$ python3 -q
>>> import numpy as np
>>> from numpy import linalg as LA
>>> np.set_printoptions(suppress=True, linewidth=100)
>>> rnd = lambda a: np.round(a, 2) + 0
>>> arr = np.array([[3, 3, 3], [3, 6, 6], [3, 6, 9]])
>>> x = np.array([-6, 6, 2])
>>> arr @ x
array([ 6, 30, 36])
>>> arr @ np.eye(3)[0]
array([3., 3., 3.])
>>> x = np.ones(3)
>>> for _ in range(5):
...     x = arr @ x
...     x /= LA.norm(x)
...     print(round(x @ arr @ x, 2))
... 
15.13
15.15
15.15
15.15
15.15
>>> print(rnd(LA.eigvalsh(arr)[-1]))
15.15
>>> print(rnd(x))
[0.33 0.59 0.74]
>>> vals, vecs = LA.eigh(arr)
>>> x = np.array([3, -1, 2])
>>> (np.sign(vecs[:, -1].round(6)) == np.sign(vecs[0, -1].round(6))).astype(int)
array([1, 1, 1])
>>> print(np.abs(arr).sum(axis=1).max(), rnd(np.abs(vals).max()))
18 15.15
>>> rng = np.random.default_rng(741)
>>> lab = rng.permutation(3)
>>> lab
array([0, 1, 2])
>>> out = arr[lab][:, lab]
>>> np.trace(out)
np.int64(18)
>>> np.diag(out)
array([3, 6, 9])
>>> out
array([[3, 3, 3],
       [3, 6, 6],
       [3, 6, 9]])
>>> T = np.stack([arr, 2 * arr, arr[::-1]])
>>> np.einsum("bij,cij->bc", T, T)
array([[234, 468, 189],
       [468, 936, 378],
       [189, 378, 234]])
>>> rnd(LA.norm(T, axis=(1, 2)))
array([15.3 , 30.59, 15.3 ])
>>> F = np.load("block7.npy")
>>> rnd(F)
array([[ 1.  ,  0.  ,  0.  ,  0.  ,  0.  ,  0.  ,  0.  ,  0.  ,  0.  ,  0.  ],
       [ 0.  ,  1.  ,  0.  ,  0.  ,  0.  ,  0.  ,  0.  ,  0.  ,  0.  ,  0.  ],
       [ 0.  ,  0.  ,  1.  ,  0.  ,  0.  ,  0.  ,  0.  ,  0.  ,  0.  ,  0.  ],
       [ 0.  ,  0.  ,  0.  ,  1.  ,  0.  ,  0.  ,  0.  ,  0.  ,  0.  ,  0.  ],
       [ 0.  ,  0.  ,  0.  ,  0.  ,  1.  ,  0.  ,  0.  ,  0.  ,  0.  ,  0.  ],
       [ 0.  ,  0.  ,  0.  ,  0.  ,  0.  , -0.5 ,  0.87,  0.  ,  0.  ,  0.  ],
       [ 0.  ,  0.  ,  0.  ,  0.  ,  0.  , -0.87, -0.5 ,  0.  ,  0.  ,  0.  ],
       [ 0.  ,  0.  ,  0.  ,  0.  ,  0.  ,  0.  ,  0.  ,  1.  ,  0.  ,  0.  ],
       [ 0.  ,  0.  ,  0.  ,  0.  ,  0.  ,  0.  ,  0.  ,  0.  ,  1.  ,  0.  ],
       [ 0.  ,  0.  ,  0.  ,  0.  ,  0.  ,  0.  ,  0.  ,  0.  ,  0.  ,  1.  ]])
>>> rnd(F.T @ F)
array([[1., 0., 0., 0., 0., 0., 0., 0., 0., 0.],
       [0., 1., 0., 0., 0., 0., 0., 0., 0., 0.],
       [0., 0., 1., 0., 0., 0., 0., 0., 0., 0.],
       [0., 0., 0., 1., 0., 0., 0., 0., 0., 0.],
       [0., 0., 0., 0., 1., 0., 0., 0., 0., 0.],
       [0., 0., 0., 0., 0., 1., 0., 0., 0., 0.],
       [0., 0., 0., 0., 0., 0., 1., 0., 0., 0.],
       [0., 0., 0., 0., 0., 0., 0., 1., 0., 0.],
       [0., 0., 0., 0., 0., 0., 0., 0., 1., 0.],
       [0., 0., 0., 0., 0., 0., 0., 0., 0., 1.]])
>>> print(rnd(F @ F.T))
[[1. 0. 0. 0. 0. 0. 0. 0. 0. 0.]
 [0. 1. 0. 0. 0. 0. 0. 0. 0. 0.]
 [0. 0. 1. 0. 0. 0. 0. 0. 0. 0.]
 [0. 0. 0. 1. 0. 0. 0. 0. 0. 0.]
 [0. 0. 0. 0. 1. 0. 0. 0. 0. 0.]
 [0. 0. 0. 0. 0. 1. 0. 0. 0. 0.]
 [0. 0. 0. 0. 0. 0. 1. 0. 0. 0.]
 [0. 0. 0. 0. 0. 0. 0. 1. 0. 0.]
 [0. 0. 0. 0. 0. 0. 0. 0. 1. 0.]
 [0. 0. 0. 0. 0. 0. 0. 0. 0. 1.]]
>>> print(rnd(LA.norm(F, axis=0)))
[1. 1. 1. 1. 1. 1. 1. 1. 1. 1.]
>>> F[:, 3] @ F[:, 0]
np.float64(0.0)
>>> u = np.array([1, 2, 0, 3, 2, 1, 0, 0, 3, 3])
>>> out = F + np.outer(u, np.eye(10)[3])
>>> rnd(LA.det(out) / LA.det(F)), rnd(1 + LA.solve(F, u)[3])
(np.float64(4.0), np.float64(4.0))
>>> print(LA.matrix_rank(out - F))
1
>>> W0 = np.load("run12.npy")
>>> rnd(W0)
array([[-1.04,  0.52, -1.2 , -1.28],
       [ 0.52,  0.37,  0.92, -2.64],
       [-1.2 ,  0.92, -1.79, -0.1 ],
       [-1.28, -2.64, -0.1 , -0.54]])
>>> U, s, vt = LA.svd(W0)
>>> np.argmax(s[:-1] / (s[1:] + 1e-6)) + 1
np.int64(3)
>>> out = U[:, :3] @ np.diag(s[:3]) @ vt[:3]
>>> rnd(LA.norm(W0 - out, 2)), rnd(s[3])
(np.float64(0.0), np.float64(0.0))
>>> print(rnd(out))
[[-1.04  0.52 -1.2  -1.28]
 [ 0.52  0.37  0.92 -2.64]
 [-1.2   0.92 -1.79 -0.1 ]
 [-1.28 -2.64 -0.1  -0.54]]
